$ python3 -q
>>> import numpy as np
>>> np.set_printoptions(precision=2, suppress=True, linewidth=140, sign=" ")
>>> F = np.loadtxt("block18.csv", delimiter=",")
>>> F
array([[ 1., -1., -1.,  1.,  1., -1., -1.,  1.],
       [ 1.,  1.,  1.,  1., -1., -1., -1., -1.],
       [ 1.,  1., -1., -1.,  1.,  1., -1., -1.],
       [ 1., -1.,  1., -1., -1.,  1., -1.,  1.],
       [ 1.,  1.,  1.,  1.,  1.,  1.,  1.,  1.]])
>>> x0 = np.array([0, 0, 0, 0, 1, 2, 0, 0])
>>> np.linalg.norm(F @ x0) <= np.linalg.norm(F, 2) * np.linalg.norm(x0) + 1e-9
np.True_
>>> F @ (2 * x0)
array([-2., -6.,  6.,  2.,  6.])
>>> F @ np.eye(8)[2]
array([-1.,  1., -1.,  1.,  1.])
>>> F @ np.ones(8)
array([ 0.,  0.,  0.,  0.,  8.])
>>> U, s, vt = np.linalg.svd(F, full_matrices=False)
>>> np.round(vt @ vt.T, 2) + 0
array([[ 1.,  0.,  0.,  0.,  0.],
       [ 0.,  1.,  0.,  0.,  0.],
       [ 0.,  0.,  1.,  0.,  0.],
       [ 0.,  0.,  0.,  1.,  0.],
       [ 0.,  0.,  0.,  0.,  1.]])
>>> np.round(U.T @ F @ vt.T, 2) + 0
array([[ 2.83,  0.  ,  0.  ,  0.  ,  0.  ],
       [ 0.  ,  2.83,  0.  ,  0.  ,  0.  ],
       [ 0.  ,  0.  ,  2.83,  0.  ,  0.  ],
       [ 0.  ,  0.  ,  0.  ,  2.83,  0.  ],
       [ 0.  ,  0.  ,  0.  ,  0.  ,  2.83]])
>>> np.round(U.T @ U, 2) + 0
array([[ 1.,  0.,  0.,  0.,  0.],
       [ 0.,  1.,  0.,  0.,  0.],
       [ 0.,  0.,  1.,  0.,  0.],
       [ 0.,  0.,  0.,  1.,  0.],
       [ 0.,  0.,  0.,  0.,  1.]])
>>> U.shape, s.shape, vt.shape
((5, 5), (5,), (5, 8))
>>> np.allclose(U * s @ vt, F)
True
>>> s
array([ 2.83,  2.83,  2.83,  2.83,  2.83])
>>> other = F / np.linalg.norm(F, axis=1, keepdims=True)
>>> cov = other @ other.T
>>> cov[2].round(2) + 0
array([ 0.,  0.,  1.,  0.,  0.])
>>> np.linalg.norm(other, axis=1)
array([ 1.,  1.,  1.,  1.,  1.])
>>> other = F / np.sqrt((F ** 2).mean(axis=1, keepdims=True))
>>> np.linalg.matrix_rank(other) == np.linalg.matrix_rank(F)
np.True_
>>> other[3]
array([ 1., -1.,  1., -1., -1.,  1., -1.,  1.])
>>> rng = np.random.default_rng(1944)
>>> other = F + rng.integers(-2, 3, (5, 1)) @ rng.integers(-2, 3, (1, 8))
>>> other
array([[ 2.,  0., -2.,  1., -1.,  1.,  0.,  2.],
       [ 0.,  0.,  2.,  1.,  1., -3., -2., -2.],
       [ 0.,  0.,  0., -1.,  3., -1., -2., -2.],
       [-1., -3.,  3., -1.,  3., -3., -3., -1.],
       [-1., -1.,  3.,  1.,  5., -3., -1., -1.]])
>>> other - F
array([[ 1.,  1., -1.,  0., -2.,  2.,  1.,  1.],
       [-1., -1.,  1.,  0.,  2., -2., -1., -1.],
       [-1., -1.,  1.,  0.,  2., -2., -1., -1.],
       [-2., -2.,  2.,  0.,  4., -4., -2., -2.],
       [-2., -2.,  2.,  0.,  4., -4., -2., -2.]])
>>> np.abs(other - F).sum(axis=1)
array([  9.,   9.,   9.,  18.,  18.])
>>> np.linalg.matrix_rank(other - F, tol=1e-8)
np.int64(1)
>>> Q, _ = np.linalg.qr(np.array([[-2.1, -0.2, 0.9, -1.2],
...     [-0.4, 0.0, 0.6, 0.5],
...     [-0.1, 0.3, -0.6, 0.6],
...     [1.4, 1.1, 1.3, -0.2],
...     [0.8, 0.0, -0.4, -1.4],
...     [-0.4, 0.7, -0.4, -0.8],
...     [0.2, -2.8, -0.6, -1.4],
...     [-0.1, -1.7, 0.3, 0.0]]))
>>> W0 = Q @ Q.T
>>> W0
array([[ 0.9 ,  0.13, -0.18, -0.04, -0.04,  0.18, -0.01,  0.03],
       [ 0.13,  0.16, -0.05,  0.07, -0.24, -0.16, -0.11,  0.14],
       [-0.18, -0.05,  0.17, -0.28, -0.09,  0.04, -0.11, -0.1 ],
       [-0.04,  0.07, -0.28,  0.82,  0.18, -0.12, -0.14,  0.01],
       [-0.04, -0.24, -0.09,  0.18,  0.51,  0.26,  0.23, -0.18],
       [ 0.18, -0.16,  0.04, -0.12,  0.26,  0.33, -0.05, -0.28],
       [-0.01, -0.11, -0.11, -0.14,  0.23, -0.05,  0.73,  0.31],
       [ 0.03,  0.14, -0.1 ,  0.01, -0.18, -0.28,  0.31,  0.37]])
>>> # equal to its transpose
>>> U, s, vt = np.linalg.svd(W0)
>>> s.round(2) + 0
array([ 1.,  1.,  1.,  1.,  0.,  0.,  0.,  0.])
>>> np.argmax(s[:-1] / (s[1:] + 1e-6)) + 1
np.int64(4)
>>> other = U[:, :4] @ np.diag(s[:4]) @ vt[:4]
>>> round(float(np.abs(W0 - other).max()), 2)
0.0
>>> np.linalg.cond(W0) > 100
np.True_
>>> np.linalg.matrix_rank(W0, rtol=0.1)
np.int64(4)
>>> [round(float(x), 2) for x in np.linalg.svd(W0, compute_uv=False)[:3]]
[1.0, 1.0, 1.0]
>>> idx = rng.permutation(8)
>>> idx
array([ 0,  4,  1,  7,  6,  2,  3,  5])
>>> other = W0[idx][:, idx]
>>> np.allclose(other, W0)
False
>>> np.round(np.sort(np.abs(np.linalg.eigvals(other))), 2) + 0
array([ 0.,  0.,  0.,  0.,  1.,  1.,  1.,  1.])
>>> round(np.linalg.det(other), 2), round(np.linalg.det(W0[idx]), 2)
(np.float64(-0.0), np.float64(-0.0))
>>> other
array([[ 0.9 , -0.04,  0.13,  0.03, -0.01, -0.18, -0.04,  0.18],
       [-0.04,  0.51, -0.24, -0.18,  0.23, -0.09,  0.18,  0.26],
       [ 0.13, -0.24,  0.16,  0.14, -0.11, -0.05,  0.07, -0.16],
       [ 0.03, -0.18,  0.14,  0.37,  0.31, -0.1 ,  0.01, -0.28],
       [-0.01,  0.23, -0.11,  0.31,  0.73, -0.11, -0.14, -0.05],
       [-0.18, -0.09, -0.05, -0.1 , -0.11,  0.17, -0.28,  0.04],
       [-0.04,  0.18,  0.07,  0.01, -0.14, -0.28,  0.82, -0.12],
       [ 0.18,  0.26, -0.16, -0.28, -0.05,  0.04, -0.12,  0.33]])
>>> np.trace(other)
np.float64(4.0)
>>> A = np.array([[1, 2, 2, 2, 0, 1, 1],
...     [2, 2, 2, 1, 2, 1, 1],
...     [2, 1, 0, 1, 1, 1, 2],
...     [1, 2, 2, 1, 2, 0, 1],
...     [0, 0, 2, 0, 2, 2, 2],
...     [0, 0, 1, 0, 0, 2, 2],
...     [0, 2, 1, 0, 0, 1, 0]]) * (rng.random((7, 7)) < 0.3)
>>> A
array([[ 0,  0,  2,  0,  0,  0,  0],
       [ 2,  0,  0,  0,  0,  0,  1],
       [ 0,  0,  0,  0,  1,  0,  0],
       [ 1,  0,  0,  1,  0,  0,  1],
       [ 0,  0,  2,  0,  2,  0,  2],
       [ 0,  0,  1,  0,  0,  0,  0],
       [ 0,  2,  0,  0,  0,  0,  0]])
>>> # rows and columns are dependent
>>> rank = np.linalg.matrix_rank(A)
>>> rank
np.int64(6)
>>> N = np.linalg.svd(A)[2][rank:].T
>>> [int(np.linalg.matrix_rank(A[:i])) for i in range(1, len(A) + 1)]
[1, 2, 3, 4, 5, 5, 6]
>>> np.allclose(A @ N, 0)
True
>>> [int(np.linalg.matrix_rank(np.delete(A, i, axis=0))) for i in range(7)]
[6, 5, 5, 5, 5, 6, 5]
>>> np.linalg.matrix_rank(A.T @ A), np.linalg.matrix_rank(A @ A.T)
(np.int64(6), np.int64(6))
>>> def softmax(z):
...     e = np.exp(z - z.max(axis=-1, keepdims=True))
...     return e / e.sum(axis=-1, keepdims=True)
... 
>>> softmax(F[4])
array([ 0.12,  0.12,  0.12,  0.12,  0.12,  0.12,  0.12,  0.12])
>>> softmax(F).sum(axis=1)
array([ 1.,  1.,  1.,  1.,  1.])
>>> softmax(F[4] + -3)
array([ 0.12,  0.12,  0.12,  0.12,  0.12,  0.12,  0.12,  0.12])
>>> S = F @ F.T / np.sqrt(8)
>>> softmax(S)[4] @ F
array([ 1.  ,  0.81,  0.81,  0.81,  0.81,  0.81,  0.62,  0.81])
>>> softmax(S).round(6).argmax(axis=1)
array([ 0,  1,  2,  3,  4])
>>> W = np.array([[-1, 0, 2, -1, -1],
...     [0, -3, 0, 0, -1],
...     [3, 2, -2, 2, 3],
...     [1, 0, 3, 1, -2],
...     [-1, -2, -3, 3, 0],
...     [-2, 1, 1, -2, 2],
...     [1, 0, 2, 3, 2],
...     [-1, 1, 1, 1, -1]])
>>> c = np.array([-2, -5, 5, 0, -1])
>>> hid = np.maximum(F @ W + c, 0)
>>> (hid > 0).mean(axis=0)
array([ 0.2,  0.2,  1. ,  0.4,  0.4])
>>> cent = np.array([[1, 0], [3, 0], [3, 3], [2, 0], [1, 0]])
>>> W @ cent
array([[  2,   6],
       [-10,   0],
       [ 10,  -6],
       [ 10,   9],
       [-10,  -9],
       [  2,   3],
       [ 15,   6],
       [  6,   3]])
>>> hid @ cent
array([[ 23.,  21.],
       [ 25.,  21.],
       [  3.,   3.],
       [ 30.,  15.],
       [ 42.,  27.]])
>>> U, s, vt = np.linalg.svd(A)
>>> s
array([ 3.9 ,  2.59,  2.  ,  1.7 ,  0.92,  0.56,  0.  ])
>>> other = U[:, :6] @ np.diag(s[:6]) @ vt[:6]
>>> other.round(2) + 0
array([[ 0.,  0.,  2.,  0.,  0.,  0.,  0.],
       [ 2.,  0.,  0.,  0.,  0.,  0.,  1.],
       [ 0.,  0.,  0.,  0.,  1.,  0.,  0.],
       [ 1.,  0.,  0.,  1.,  0.,  0.,  1.],
       [ 0.,  0.,  2.,  0.,  2.,  0.,  2.],
       [ 0.,  0.,  1.,  0.,  0.,  0.,  0.],
       [ 0.,  2.,  0.,  0.,  0.,  0.,  0.]])
>>> round(np.linalg.norm(A - other) / np.linalg.norm(A), 2)
np.float64(0.0)
>>> np.linalg.matrix_rank(other)
np.int64(6)
